$ python3 -q
>>> import numpy as np
>>> import numpy.linalg as la
>>> np.set_printoptions(precision=2, suppress=True, linewidth=140, legacy="1.25")
>>> def rd(a):
...     return np.round(a, 2) + 0
... 
>>> rng = np.random.default_rng(5487)
>>> K = np.eye(5, dtype=int)[rng.permutation(5)] * np.array([2, 2, 1, 3, 5])
>>> print(K)
[[0 0 0 0 5]
 [2 0 0 0 0]
 [0 0 0 3 0]
 [0 0 1 0 0]
 [0 2 0 0 0]]
>>> labels = rng.permutation(5)
>>> other = K[:, labels] * rng.choice([-1, 1], 5)
>>> print(other)
[[ 0  0  0  0  5]
 [ 0  0  0 -2  0]
 [ 0 -3  0  0  0]
 [ 0  0 -1  0  0]
 [-2  0  0  0  0]]
>>> U, _, Vh = la.svd(K.T @ other)
>>> print(U @ Vh)
[[ 0.  0.  0. -1.  0.]
 [-1.  0.  0.  0.  0.]
 [ 0.  0. -1.  0.  0.]
 [ 0. -1.  0.  0.  0.]
 [ 0.  0.  0.  0.  1.]]
>>> print(rd(la.lstsq(K, other)[0]))
[[ 0.  0.  0. -1.  0.]
 [-1.  0.  0.  0.  0.]
 [ 0.  0. -1.  0.  0.]
 [ 0. -1.  0.  0.  0.]
 [ 0.  0.  0.  0.  1.]]
>>> A = np.load("dump.npy")
>>> print(A)
[[ 0 -2  5 -4  0 -5  1 -3  4  2  1]
 [ 2  0  5 -3 -4 -2 -3  2  3  2  5]
 [-5 -5  0  1 -3  3  3 -1 -2  5  2]
 [ 4  3 -1  0 -2 -4  1 -5  2 -3  0]
 [ 0  4  3  2  0  2  0  2  1  3 -3]
 [ 5  2 -3  4 -2  0  5 -2 -1 -2 -3]
 [-1  3 -3 -1  0 -5  0 -4 -3 -1 -2]
 [ 3 -2  1  5 -2  2  4  0 -1 -5  4]
 [-4 -3  2 -2 -1  1  3  1  0 -1  3]
 [-2 -2 -5  3 -3  2  1  5  1  0 -1]
 [-1 -5 -2  0  3  3  2 -4 -3  1  0]]
>>> # rows and columns are dependent
>>> print(la.matrix_rank(A, rtol=0.1))
10
>>> print(la.cond(A) > 100)
True
>>> print(rd(A @ la.pinv(A) @ A))
[[ 0. -2.  5. -4.  0. -5.  1. -3.  4.  2.  1.]
 [ 2.  0.  5. -3. -4. -2. -3.  2.  3.  2.  5.]
 [-5. -5.  0.  1. -3.  3.  3. -1. -2.  5.  2.]
 [ 4.  3. -1.  0. -2. -4.  1. -5.  2. -3.  0.]
 [ 0.  4.  3.  2.  0.  2.  0.  2.  1.  3. -3.]
 [ 5.  2. -3.  4. -2.  0.  5. -2. -1. -2. -3.]
 [-1.  3. -3. -1.  0. -5.  0. -4. -3. -1. -2.]
 [ 3. -2.  1.  5. -2.  2.  4.  0. -1. -5.  4.]
 [-4. -3.  2. -2. -1.  1.  3.  1.  0. -1.  3.]
 [-2. -2. -5.  3. -3.  2.  1.  5.  1.  0. -1.]
 [-1. -5. -2.  0.  3.  3.  2. -4. -3.  1.  0.]]
>>> print(np.allclose(A[:-1].T @ la.lstsq(A[:-1].T, A[-1])[0], A[-1]))
True
>>> U, sig, Vh = la.svd(A, full_matrices=False)
>>> print((sig > 1e-8).sum())
10
>>> print(np.allclose(U * sig @ Vh, A))
True
>>> print(rd(sig))
[15.9  15.9  11.84 11.84  7.52  7.52  5.02  5.02  2.22  2.22  0.  ]
>>> print(rd(np.cumsum(sig ** 2) / np.sum(sig ** 2)))
[0.26 0.53 0.67 0.82 0.88 0.94 0.96 0.99 0.99 1.   1.  ]
>>> print(rd(np.sqrt((sig ** 2).sum())), rd(la.norm(A)))
30.98 30.98
>>> X = np.loadtxt("layer17.csv", delimiter=",")
>>> print(X)
[[ 1.  2.  1. -2.  0.  0.  0.  0.  0.  0.  0.  0.  0.  0.  0.  0.]
 [ 0.  0. -2. -1.  0.  0.  0.  0.  0.  0.  0.  0.  0.  0.  0.  0.]
 [ 2. -1.  2. -1.  0.  0.  0.  0.  0.  0.  0.  0.  0.  0.  0.  0.]
 [ 2.  2. -1. -2.  0.  0.  0.  0.  0.  0.  0.  0.  0.  0.  0.  0.]
 [ 0.  0.  0.  0. -1. -3.  0. -2. -1.  2.  1.  0.  0. -1.  0. -3.]
 [ 0.  0.  0.  0. -3. -1. -1.  2. -2.  0. -3. -1. -2.  3. -2.  3.]
 [ 0.  0.  0.  0.  1. -3.  2.  3. -3.  0. -1. -2. -2.  3. -3.  1.]
 [ 0.  0.  0.  0.  2.  1.  0.  1. -1.  3.  0. -2.  2. -3. -1.  0.]
 [ 0.  0.  0.  0.  0.  1.  3.  2. -2. -1.  2. -2.  3.  1.  0. -3.]
 [ 0.  0.  0.  0.  3. -2.  0.  1.  0. -2.  3.  0.  2. -3. -3. -3.]
 [ 0.  0.  0.  0. -2. -3.  2.  0.  0. -2. -3.  3. -3. -1.  2.  3.]
 [ 0.  0.  0.  0. -1.  0.  2.  1.  2.  1.  0. -1. -3. -2. -3.  1.]
 [ 0.  0.  0.  0. -2. -2. -3.  1.  2.  2. -2. -3. -2.  3. -3.  0.]
 [ 0.  0.  0.  0.  3. -1. -2. -1.  0.  2.  2. -1.  1. -2. -2.  3.]
 [ 0.  0.  0.  0. -2. -2.  3. -1.  0. -1.  0.  2.  1. -2. -2.  3.]
 [ 0.  0.  0.  0.  2.  2.  1.  1.  3.  2.  1.  3. -1.  1. -3.  3.]]
>>> r0 = np.array([4, -4, -3, -1, 4, -8, 0, -2, -7, 4, 4, 1, 4, -3, 1, 7])
>>> other = X + np.outer(r0, np.eye(16)[14])
>>> print(rd(la.det(other) / la.det(X)), rd(1 + la.solve(X, r0)[14]))
-0.04 -0.04
>>> print(la.matrix_rank(la.inv(other) - la.inv(X), tol=1e-8))
1
>>> print(X.sum(axis=1))
[ 2. -3.  2.  1. -8. -7. -4.  2.  4. -4. -4. -3. -9.  2. -1. 15.]
>>> print(la.matrix_rank(X))
16
>>> print(np.abs(X).max())
3.0
>>> x = np.array([5, -2, -4, 3, 5, 2, 0, -2, 4, 4, -1, 5, 1, -2, 2, -4])
>>> print((X @ x).argmax())
15
>>> print(X @ np.eye(16)[7])
[ 0.  0.  0.  0. -2.  2.  3.  1.  2.  1.  0.  1.  1. -1. -1.  1.]
>>> print(np.sign((X @ x).round(6)))
[-1.  1.  1.  1.  1. -1. -1.  1. -1.  1. -1. -1. -1.  1. -1.  1.]
>>> print((X * x).sum(axis=1))
[ -9.   5.   1.   4.  10. -55. -46.  14. -13.  12. -15.  -9. -27.   5. -17.  25.]
>>> print(la.norm(X @ x) <= la.norm(X, 2) * la.norm(x) + 1e-9)
True
>>> other = la.inv(X)
>>> print(rd(la.cond(X)))
16.42
>>> x = np.array([1, 0, -1, 0, 0, 2, -2, -1, -1, 1, 2, 2, -2, 2, -1, 2])
>>> y = X @ x
>>> print(y)
[  0.   2.   0.   3.  -7.  10.  -1.  -8. -15. -14.  -4.  -1.   4.   9.  -4.  21.]
>>> print(rd(la.solve(X, y + X[:, 13])))
[ 1.  0. -1.  0.  0.  2. -2. -1. -1.  1.  2.  2. -2.  3. -1.  2.]
>>> print(rd(la.solve(X, 4 * y)))
[ 4.  0. -4.  0.  0.  8. -8. -4. -4.  4.  8.  8. -8.  8. -4.  8.]
>>> print(rd(la.solve(X, X[:, 2])))
[0. 0. 1. 0. 0. 0. 0. 0. 0. 0. 0. 0. 0. 0. 0. 0.]
>>> mat = np.load("run16.npy")
>>> print(mat)
[[-1.  1.  1.  1.  1.  1.  1.  1.  1.  1.]
 [ 1. -1.  1.  1.  1.  1.  1.  1.  1.  1.]
 [ 1.  1. -1.  1.  1.  1.  1.  1.  1.  1.]
 [ 1.  1.  1. -1.  1.  1.  1.  1.  1.  1.]
 [ 1.  1.  1.  1. -1.  1.  1.  1.  1.  1.]
 [ 1.  1.  1.  1.  1. -1.  1.  1.  1.  1.]
 [ 1.  1.  1.  1.  1.  1. -1.  1.  1.  1.]
 [ 1.  1.  1.  1.  1.  1.  1. -1.  1.  1.]
 [ 1.  1.  1.  1.  1.  1.  1.  1. -1.  1.]
 [ 1.  1.  1.  1.  1.  1.  1.  1.  1. -1.]]
>>> labels = rng.permutation(10)
>>> other = mat[:, labels] * rng.choice([-1, 1], 10)
>>> print(other)
[[ 1.  1. -1.  1. -1. -1. -1. -1.  1. -1.]
 [ 1.  1. -1.  1. -1.  1. -1. -1.  1.  1.]
 [ 1.  1. -1.  1.  1.  1. -1. -1.  1. -1.]
 [ 1.  1. -1. -1. -1.  1. -1. -1.  1. -1.]
 [ 1.  1. -1.  1. -1.  1. -1. -1. -1. -1.]
 [ 1.  1. -1.  1. -1.  1. -1.  1.  1. -1.]
 [-1.  1. -1.  1. -1.  1. -1. -1.  1. -1.]
 [ 1.  1.  1.  1. -1.  1. -1. -1.  1. -1.]
 [ 1. -1. -1.  1. -1.  1. -1. -1.  1. -1.]
 [ 1.  1. -1.  1. -1.  1.  1. -1.  1. -1.]]
>>> U, _, Vh = la.svd(mat.T @ other)
>>> print(rd(U @ Vh))
[[ 0.  0.  0.  0.  0.  1.  0.  0.  0.  0.]
 [ 0.  0.  0.  0.  0.  0.  0.  0.  0. -1.]
 [ 0.  0.  0.  0. -1.  0.  0.  0.  0.  0.]
 [ 0.  0.  0.  1.  0.  0.  0.  0.  0.  0.]
 [ 0.  0.  0.  0.  0.  0.  0.  0.  1.  0.]
 [ 0.  0.  0.  0.  0.  0.  0. -1.  0.  0.]
 [ 1.  0.  0.  0.  0.  0.  0.  0.  0.  0.]
 [ 0.  0. -1.  0.  0.  0.  0.  0.  0.  0.]
 [ 0.  1.  0.  0.  0.  0.  0.  0.  0.  0.]
 [ 0.  0.  0.  0.  0.  0. -1.  0.  0.  0.]]
>>> print(labels)
[6 8 7 3 2 0 9 5 4 1]
>>> print(np.fft.fft(mat[0]))
[ 8.+0.j -2.+0.j -2.+0.j -2.+0.j -2.+0.j -2.+0.j -2.+0.j -2.+0.j -2.+0.j -2.+0.j]
>>> print(np.allclose(mat @ mat.T, mat.T @ mat))
True
>>> print(np.sort(np.abs(np.fft.fft(mat[0]))), rd(np.sort(la.svd(mat, compute_uv=False))))
[2. 2. 2. 2. 2. 2. 2. 2. 2. 8.] [2. 2. 2. 2. 2. 2. 2. 2. 2. 8.]
>>> print(mat @ (-1.0) ** np.arange(10))
[-2.  2. -2.  2. -2.  2. -2.  2. -2.  2.]
>>> w, evecs = la.eigh(mat)
>>> x = np.array([1, 0, 1, 2, 1, 0, 1, 2, 2, 1])
>>> print(rd(x @ mat @ x / (x @ x)), w[0], w[-1])
5.12 -2.0 8.0
>>> print(x @ mat @ x)
87.0
>>> M = np.loadtxt("out11.csv", delimiter=",")
>>> print(M)
[[  2.  -4.  -1.   0.   0.  -3.   3.   0.   2.   3.  -8.   7.  -8.   7.   6.  -5.]
 [ -1.  -1.   0.   1.  -3.   2.  -2.   0.  -3.  -1.   1.   0.  -3.   3.   1.  -2.]
 [  3.  -7.   2.  -1.   1.  -6.   6.   0.   3.   1. -11.   8.  -9.   5.   5.  -6.]
 [  3.  -7.   2.  -1.   1.  -6.   6.   0.   3.   1. -11.   8.  -9.   5.   5.  -6.]
 [  3.  -3.  -1.  -1.   3.  -5.   5.   0.   5.   4.  -9.   7.  -5.   4.   5.  -3.]
 [ -1.  -5.   3.   1.  -5.   1.  -1.   0.  -5.  -4.  -1.   1.  -7.   4.   1.  -5.]
 [  1.  -3.   3.  -1.   1.  -3.   3.   0.   1.  -2.  -3.   1.  -1.  -2.  -1.  -1.]
 [  1.  -3.   3.  -1.   1.  -3.   3.   0.   1.  -2.  -3.   1.  -1.  -2.  -1.  -1.]
 [ -2.  -2.   0.   2.  -6.   4.  -4.   0.  -6.  -2.   2.   0.  -6.   6.   2.  -4.]
 [  1.  -8.   4.   0.  -3.  -3.   3.   0.  -2.  -3.  -7.   5. -10.   5.   3.  -7.]
 [  2.  -6.   6.  -2.   2.  -6.   6.   0.   2.  -4.  -6.   2.  -2.  -4.  -2.  -2.]
 [  0.   0.   0.   0.   0.   0.   0.   0.   0.   0.   0.   0.   0.   0.   0.   0.]
 [  1.   0.  -2.   0.   1.  -1.   1.   0.   2.   3.  -3.   3.  -2.   3.   3.  -1.]
 [  1.  -8.   4.   0.  -3.  -3.   3.   0.  -2.  -3.  -7.   5. -10.   5.   3.  -7.]
 [  0.  -2.  -4.   2.  -4.   2.  -2.   0.  -2.   4.  -4.   6. -10.  12.   8.  -6.]
 [ -1.  -1.   0.   1.  -3.   2.  -2.   0.  -3.  -1.   1.   0.  -3.   3.   1.  -2.]]
>>> print(np.abs(np.diag(la.qr(M)[1])) > 1e-9)
[ True  True  True False False False False False False False False False False False False False]
>>> print(np.unique(M.round(6), axis=0).shape)
(12, 16)
>>> print(la.lstsq(M[:-1].T, M[-1])[2])
3
>>> print(rd(np.trace(la.pinv(M) @ M)))
3.0
>>> other = M[0, 0] * M[1:] - np.outer(M[1:, 0], M[0])
>>> print(other)
[[  0.  -6.  -1.   2.  -6.   1.  -1.   0.  -4.   1.  -6.   7. -14.  13.   8.  -9.]
 [  0.  -2.   7.  -2.   2.  -3.   3.   0.   0.  -7.   2.  -5.   6. -11.  -8.   3.]
 [  0.  -2.   7.  -2.   2.  -3.   3.   0.   0.  -7.   2.  -5.   6. -11.  -8.   3.]
 [  0.   6.   1.  -2.   6.  -1.   1.   0.   4.  -1.   6.  -7.  14. -13.  -8.   9.]
 [  0. -14.   5.   2. -10.  -1.   1.   0.  -8.  -5. -10.   9. -22.  15.   8. -15.]
 [  0.  -2.   7.  -2.   2.  -3.   3.   0.   0.  -7.   2.  -5.   6. -11.  -8.   3.]
 [  0.  -2.   7.  -2.   2.  -3.   3.   0.   0.  -7.   2.  -5.   6. -11.  -8.   3.]
 [  0. -12.  -2.   4. -12.   2.  -2.   0.  -8.   2. -12.  14. -28.  26.  16. -18.]
 [  0. -12.   9.   0.  -6.  -3.   3.   0.  -6.  -9.  -6.   3. -12.   3.   0.  -9.]
 [  0.  -4.  14.  -4.   4.  -6.   6.   0.   0. -14.   4. -10.  12. -22. -16.   6.]
 [  0.   0.   0.   0.   0.   0.   0.   0.   0.   0.   0.   0.   0.   0.   0.   0.]
 [  0.   4.  -3.   0.   2.   1.  -1.   0.   2.   3.   2.  -1.   4.  -1.   0.   3.]
 [  0. -12.   9.   0.  -6.  -3.   3.   0.  -6.  -9.  -6.   3. -12.   3.   0.  -9.]
 [  0.  -4.  -8.   4.  -8.   4.  -4.   0.  -4.   8.  -8.  12. -20.  24.  16. -12.]
 [  0.  -6.  -1.   2.  -6.   1.  -1.   0.  -4.   1.  -6.   7. -14.  13.   8.  -9.]]
>>> print(la.matrix_rank(other), la.matrix_rank(M))
2 3
>>> print(M[:, 0] / M[0, 0])
[ 1.  -0.5  1.5  1.5  1.5 -0.5  0.5  0.5 -1.   0.5  1.   0.   0.5  0.5  0.  -0.5]
>>> arr = np.loadtxt("sample3.csv", delimiter=",")
>>> print(arr)
[[-2.  1.  1.  1.  0. -2. -5. -5. -2.  3.  3.  5.  2. -3. -1.]
 [-5.  2. -4. -2. -1.  0. -1.  0. -5. -1. -5.  0.  3.  1.  1.]
 [ 5. -1.  0. -3. -2. -2.  1. -2. -5.  0.  1. -5.  1.  1. -1.]
 [-1. -5.  1.  3. -3. -3.  4.  5. -5.  1. -2. -2. -1.  2.  1.]
 [ 4. -4. -2.  2.  4. -1. -2.  3.  2.  3. -1.  3. -1. -2.  3.]
 [ 5. -3.  0. -1.  4. -4.  0. -2.  4. -3. -1.  5.  5.  2. -3.]
 [ 2.  4.  1.  0.  3. -3.  3.  1. -1. -5. -5.  1. -5. -3.  0.]
 [-3. -4. -1.  3.  3.  3.  5.  4. -5.  1.  3.  0.  0. -3. -1.]
 [-4.  1.  5.  0.  3.  5.  0.  4. -5. -3.  3.  4. -5.  1.  3.]
 [ 1.  3.  1. -5.  0.  4. -2.  4. -5.  0. -4.  5.  1.  2. -3.]
 [ 2. -3.  3. -1. -1. -3.  5.  1. -5.  1. -2. -1.  4.  2.  0.]
 [ 5.  2. -1.  1.  4.  4. -4.  4.  1.  4. -2. -1. -5. -3. -3.]
 [ 2. -2. -2. -4.  1.  2.  5. -4.  3. -2.  1. -3.  3.  3.  1.]
 [ 0.  0.  0.  0.  0.  0.  0.  0.  0.  0.  0.  0.  0.  3. -3.]
 [ 0.  0.  0.  0.  0.  0.  0.  0.  0.  0.  0.  0.  0.  1. -1.]]
>>> # rows and columns are dependent
>>> print(rd(np.trace(la.pinv(arr) @ arr)))
14.0
>>> print(np.abs(np.diag(la.qr(arr)[1])) > 1e-9)
[ True  True  True  True  True  True  True  True  True  True  True  True  True  True False]
>>> print(np.unique(arr.round(6), axis=0).shape)
(15, 15)
>>> print(la.lstsq(arr[:-1].T, arr[-1])[2])
14
>>> E = np.array([[0, 0, 1, 0, 1],
...     [0, 0, 0, 1, 1],
...     [1, 0, 0, 1, 0],
...     [0, 1, 1, 0, 0],
...     [1, 1, 0, 0, 0]])
>>> print(rd(la.eigvalsh(E).min()))
-1.62
>>> r0 = np.array([2, 2, -1, -3, -1])
>>> other = E + np.outer(r0, np.eye(5)[4])
>>> print(other)
[[ 0.  0.  1.  0.  3.]
 [ 0.  0.  0.  1.  3.]
 [ 1.  0.  0.  1. -1.]
 [ 0.  1.  1.  0. -3.]
 [ 1.  1.  0.  0. -1.]]
>>> print(rd(la.det(other) / la.det(E)), rd(1 + la.solve(E, r0)[4]))
4.5 4.5
>>> x = np.array([-3, -3, -1, 1, 0])
>>> print(np.sign((E @ x).round(6)))
[-1  1 -1 -1 -1]
>>> print(E @ np.ones(5))
[2. 2. 2. 2. 2.]
>>> w, evecs = la.eig(E)
>>> print(rd(E @ evecs[:, 0] - w[0] * evecs[:, 0]))
[0. 0. 0. 0. 0.]
>>> print(rd(np.sort(la.eigvals(E @ E))))
[0.38 0.38 2.62 2.62 4.  ]
>>> print(rd(np.prod(w)))
2.0
>>> other = np.array([[-2, 1], [-1, -3]])
>>> m1 = np.kron(np.eye(2, dtype=int), other)
>>> print(m1)
[[-2  1  0  0]
 [-1 -3  0  0]
 [ 0  0 -2  1]
 [ 0  0 -1 -3]]
>>> O, evecs = la.qr(m1[:, :2])[0], la.qr(m1[:, 2:])[0]
>>> sig = la.svd(O.T @ evecs, compute_uv=False)
>>> print(np.degrees(np.arccos(sig.clip(0, 1))))
[90. 90.]
>>> print(rd(sig))
[0. 0.]
